In [1]: import numpy as np

In [2]: from numpy import linalg as LA

In [3]: np.set_printoptions(precision=2, suppress=True, linewidth=200, floatmode="fixed")

In [4]: J = np.loadtxt("w.csv", delimiter=",")

In [5]: J
Out[5]: 
array([[ -80.00,    2.00,    2.00,    2.00,    2.00,   -2.00,    1.00,    0.00,    2.00,   -2.00,   -3.00],
       [   2.00, -140.00,    3.00,   -3.00,    2.00,    1.00,    1.00,   -3.00,   -1.00,   -1.00,    1.00],
       [   2.00,   -3.00,  -80.00,   -1.00,    0.00,    0.00,    1.00,    2.00,    0.00,   -2.00,    2.00],
       [   2.00,    1.00,    3.00,   23.00,    2.00,    0.00,    2.00,    0.00,    2.00,   -1.00,    1.00],
       [  -2.00,   -2.00,   -1.00,    3.00,  123.00,    2.00,    0.00,    1.00,   -3.00,   -3.00,    1.00],
       [  -1.00,    3.00,    0.00,    0.00,   -1.00,  159.00,    1.00,    1.00,    1.00,    0.00,   -3.00],
       [   0.00,   -1.00,   -3.00,   -2.00,    1.00,    3.00, -122.00,    1.00,    1.00,    0.00,   -2.00],
       [   3.00,    1.00,   -2.00,    3.00,    3.00,    1.00,   -2.00,   97.00,    2.00,   -1.00,   -1.00],
       [  -1.00,    1.00,    1.00,    2.00,    1.00,    0.00,    3.00,   -3.00,   19.00,    0.00,   -2.00],
       [  -2.00,    2.00,    2.00,   -3.00,    1.00,    2.00,    0.00,    2.00,    0.00,  -79.00,   -2.00],
       [   3.00,    0.00,    2.00,    0.00,    0.00,    2.00,    1.00,    2.00,   -2.00,   -2.00,  -99.00]])

In [6]: U, sv, Vh = LA.svd(J, full_matrices=False)

In [7]: round(np.sqrt((sv ** 2).sum()), 2), round(LA.norm(J), 2)
Out[7]: (np.float64(338.23), np.float64(338.23))

In [8]: sv / sv[0]
Out[8]: array([1.00, 0.88, 0.78, 0.77, 0.63, 0.61, 0.52, 0.50, 0.48, 0.15, 0.11])

In [9]: np.cumsum(sv ** 2) / np.sum(sv ** 2)
Out[9]: array([0.22, 0.39, 0.53, 0.66, 0.75, 0.83, 0.89, 0.94, 0.99, 1.00, 1.00])

In [10]: np.round(U.T @ J @ Vh.T, 2) + 0
Out[10]: 
array([[159.28,   0.00,   0.00,   0.00,   0.00,   0.00,   0.00,   0.00,   0.00,   0.00,   0.00],
       [  0.00, 140.43,   0.00,   0.00,   0.00,   0.00,   0.00,   0.00,   0.00,   0.00,   0.00],
       [  0.00,   0.00, 123.51,   0.00,   0.00,   0.00,   0.00,   0.00,   0.00,   0.00,   0.00],
       [  0.00,   0.00,   0.00, 122.02,   0.00,   0.00,   0.00,   0.00,   0.00,   0.00,   0.00],
       [  0.00,   0.00,   0.00,   0.00,  99.98,   0.00,   0.00,   0.00,   0.00,   0.00,   0.00],
       [  0.00,   0.00,   0.00,   0.00,   0.00,  96.67,   0.00,   0.00,   0.00,   0.00,   0.00],
       [  0.00,   0.00,   0.00,   0.00,   0.00,   0.00,  82.11,   0.00,   0.00,   0.00,   0.00],
       [  0.00,   0.00,   0.00,   0.00,   0.00,   0.00,   0.00,  79.31,   0.00,   0.00,   0.00],
       [  0.00,   0.00,   0.00,   0.00,   0.00,   0.00,   0.00,   0.00,  76.78,   0.00,   0.00],
       [  0.00,   0.00,   0.00,   0.00,   0.00,   0.00,   0.00,   0.00,   0.00,  23.73,   0.00],
       [  0.00,   0.00,   0.00,   0.00,   0.00,   0.00,   0.00,   0.00,   0.00,   0.00,  18.21]])

In [11]: x0 = np.array([2, 0, 1, -1, 0, 1, 1, -1, 1, 2, 2])

In [12]: (J * x0).sum(axis=1)
Out[12]: array([-169.00,   14.00,  -76.00,  -12.00,  -14.00,  152.00, -124.00,  -99.00,   18.00, -161.00, -195.00])

In [13]: np.einsum("ij,j->i", J, x0)
Out[13]: array([-169.00,   14.00,  -76.00,  -12.00,  -14.00,  152.00, -124.00,  -99.00,   18.00, -161.00, -195.00])

In [14]: (J @ x0).argmax()
Out[14]: np.int64(5)

In [15]: print(J @ x0)
[-169.00   14.00  -76.00  -12.00  -14.00  152.00 -124.00  -99.00   18.00 -161.00 -195.00]

In [16]: J * x0
Out[16]: 
array([[-160.00,    0.00,    2.00,   -2.00,    0.00,   -2.00,    1.00,   -0.00,    2.00,   -4.00,   -6.00],
       [   4.00,   -0.00,    3.00,    3.00,    0.00,    1.00,    1.00,    3.00,   -1.00,   -2.00,    2.00],
       [   4.00,   -0.00,  -80.00,    1.00,    0.00,    0.00,    1.00,   -2.00,    0.00,   -4.00,    4.00],
       [   4.00,    0.00,    3.00,  -23.00,    0.00,    0.00,    2.00,   -0.00,    2.00,   -2.00,    2.00],
       [  -4.00,   -0.00,   -1.00,   -3.00,    0.00,    2.00,    0.00,   -1.00,   -3.00,   -6.00,    2.00],
       [  -2.00,    0.00,    0.00,   -0.00,   -0.00,  159.00,    1.00,   -1.00,    1.00,    0.00,   -6.00],
       [   0.00,   -0.00,   -3.00,    2.00,    0.00,    3.00, -122.00,   -1.00,    1.00,    0.00,   -4.00],
       [   6.00,    0.00,   -2.00,   -3.00,    0.00,    1.00,   -2.00,  -97.00,    2.00,   -2.00,   -2.00],
       [  -2.00,    0.00,    1.00,   -2.00,    0.00,    0.00,    3.00,    3.00,   19.00,    0.00,   -4.00],
       [  -4.00,    0.00,    2.00,    3.00,    0.00,    2.00,    0.00,   -2.00,    0.00, -158.00,   -4.00],
       [   6.00,    0.00,    2.00,   -0.00,    0.00,    2.00,    1.00,   -2.00,   -2.00,   -4.00, -198.00]])

In [17]: mat = np.load("m.npy")

In [18]: mat.round(2) + 0
Out[18]: 
array([[-0.22, -0.13, -0.47,  0.10, -0.59,  0.02, -0.05, -0.14,  0.40, -0.40, -0.04, -0.04],
       [-0.27, -0.26,  0.13, -0.33, -0.12, -0.10,  0.60,  0.13, -0.12, -0.06,  0.39, -0.40],
       [ 0.70,  0.15, -0.05, -0.45, -0.15,  0.43,  0.18,  0.00,  0.21, -0.04,  0.02, -0.04],
       [-0.15, -0.21,  0.48, -0.11,  0.16, -0.05,  0.12, -0.11,  0.71,  0.03, -0.02,  0.35],
       [ 0.22, -0.14, -0.26,  0.31, -0.07, -0.20,  0.28,  0.71,  0.18,  0.27, -0.03,  0.19],
       [-0.05, -0.26, -0.55, -0.44,  0.33, -0.17,  0.12, -0.21, -0.15,  0.05, -0.04,  0.45],
       [ 0.17,  0.08,  0.24, -0.24, -0.09, -0.44, -0.20,  0.32, -0.16, -0.64,  0.05,  0.25],
       [ 0.42, -0.16,  0.01,  0.10, -0.01, -0.64,  0.08, -0.40,  0.11,  0.10, -0.21, -0.37],
       [-0.12,  0.32, -0.07, -0.39, -0.25, -0.30, -0.40,  0.08,  0.19,  0.49,  0.35, -0.05],
       [-0.17, -0.12,  0.20, -0.32, -0.41,  0.02,  0.03,  0.12, -0.21,  0.23, -0.73,  0.04],
       [ 0.07, -0.66, -0.03, -0.15,  0.20,  0.17, -0.53,  0.25,  0.09, -0.02,  0.01, -0.34],
       [ 0.22, -0.42,  0.21,  0.19, -0.45,  0.06, -0.07, -0.25, -0.30,  0.19,  0.37,  0.39]])

In [19]: x0 = np.array([-3, -3, -2, -2, 0, 3, 2, 3, -1, -1, 1, 0])

In [20]: h1 = np.maximum(mat @ x0, 0)

In [21]: np.round(mat.T @ h1, 2) + 0
Out[21]: array([-1.16, -3.47, -1.50, -2.31, -0.56, -0.57,  1.68,  1.41,  0.00, -0.18,  0.76, -1.14])

In [22]: mat * (h1 > 1e-9)[:, None]
Out[22]: 
array([[-0.22, -0.13, -0.47,  0.10, -0.59,  0.02, -0.05, -0.14,  0.40, -0.40, -0.04, -0.04],
       [-0.27, -0.26,  0.13, -0.33, -0.12, -0.10,  0.60,  0.13, -0.12, -0.06,  0.39, -0.40],
       [ 0.00,  0.00, -0.00, -0.00, -0.00,  0.00,  0.00, -0.00,  0.00, -0.00,  0.00, -0.00],
       [-0.00, -0.00,  0.00, -0.00,  0.00, -0.00,  0.00, -0.00,  0.00,  0.00, -0.00,  0.00],
       [ 0.22, -0.14, -0.26,  0.31, -0.07, -0.20,  0.28,  0.71,  0.18,  0.27, -0.03,  0.19],
       [-0.05, -0.26, -0.55, -0.44,  0.33, -0.17,  0.12, -0.21, -0.15,  0.05, -0.04,  0.45],
       [ 0.00,  0.00,  0.00, -0.00, -0.00, -0.00, -0.00,  0.00, -0.00, -0.00,  0.00,  0.00],
       [ 0.00, -0.00,  0.00,  0.00, -0.00, -0.00,  0.00, -0.00,  0.00,  0.00, -0.00, -0.00],
       [-0.00,  0.00, -0.00, -0.00, -0.00, -0.00, -0.00,  0.00,  0.00,  0.00,  0.00, -0.00],
       [-0.17, -0.12,  0.20, -0.32, -0.41,  0.02,  0.03,  0.12, -0.21,  0.23, -0.73,  0.04],
       [ 0.07, -0.66, -0.03, -0.15,  0.20,  0.17, -0.53,  0.25,  0.09, -0.02,  0.01, -0.34],
       [ 0.00, -0.00,  0.00,  0.00, -0.00,  0.00, -0.00, -0.00, -0.00,  0.00,  0.00,  0.00]])

In [23]: x0 = np.array([5, -5, 0, 4, 1, -5, -5, 2, 5, -2, -5, 2])

In [24]: target = mat @ x0

In [25]: c, lr = np.zeros(12), 1 / LA.norm(mat, 2) ** 2

In [26]: for i in range(15):
    ...:     c -= lr * mat.T @ (mat @ c - target)
    ...:     if i % 5 == 0: print(i, round(LA.norm(mat @ c - target), 2))
    ...: 
0 0.0
5 0.0
10 0.0

In [27]: c.round(2) + 0
Out[27]: array([ 5.00, -5.00,  0.00,  4.00,  1.00, -5.00, -5.00,  2.00,  5.00, -2.00, -5.00,  2.00])

In [28]: print(np.round(LA.cond(mat), 2))
1.0

In [29]: f = np.array([3, 3, -2, 2, -3, -2, -3, 0, -1])

In [30]: F = f[np.abs(np.subtract.outer(np.arange(9), np.arange(9)))]

In [31]: F
Out[31]: 
array([[ 3,  3, -2,  2, -3, -2, -3,  0, -1],
       [ 3,  3,  3, -2,  2, -3, -2, -3,  0],
       [-2,  3,  3,  3, -2,  2, -3, -2, -3],
       [ 2, -2,  3,  3,  3, -2,  2, -3, -2],
       [-3,  2, -2,  3,  3,  3, -2,  2, -3],
       [-2, -3,  2, -2,  3,  3,  3, -2,  2],
       [-3, -2, -3,  2, -2,  3,  3,  3, -2],
       [ 0, -3, -2, -3,  2, -2,  3,  3,  3],
       [-1,  0, -3, -2, -3,  2, -2,  3,  3]])

In [32]: x0 = np.array([0, 1, 7, 0, 8, 2, 5, 0, 5])

In [33]: target = F @ x0

In [34]: target
Out[34]: array([-59,  24, -18,  39,  -7,  66, -28,  25, -36])

In [35]: np.round(LA.solve(F, target + F[:, 4]), 2) + 0
Out[35]: array([0.00, 1.00, 7.00, 0.00, 9.00, 2.00, 5.00, 0.00, 5.00])

In [36]: ev, V = LA.eigh(F)

In [37]: x0 = np.array([-3, 0, -1, -3, -2, 1, 0, -2, -2])

In [38]: x0 @ F @ x0
Out[38]: np.int64(62)

In [39]: np.round(x0 @ F @ x0 / (x0 @ x0), 2), round(float(ev[0]), 2), np.round(ev[-1], 2)
Out[39]: (np.float64(1.94), -12.17, np.float64(13.05))
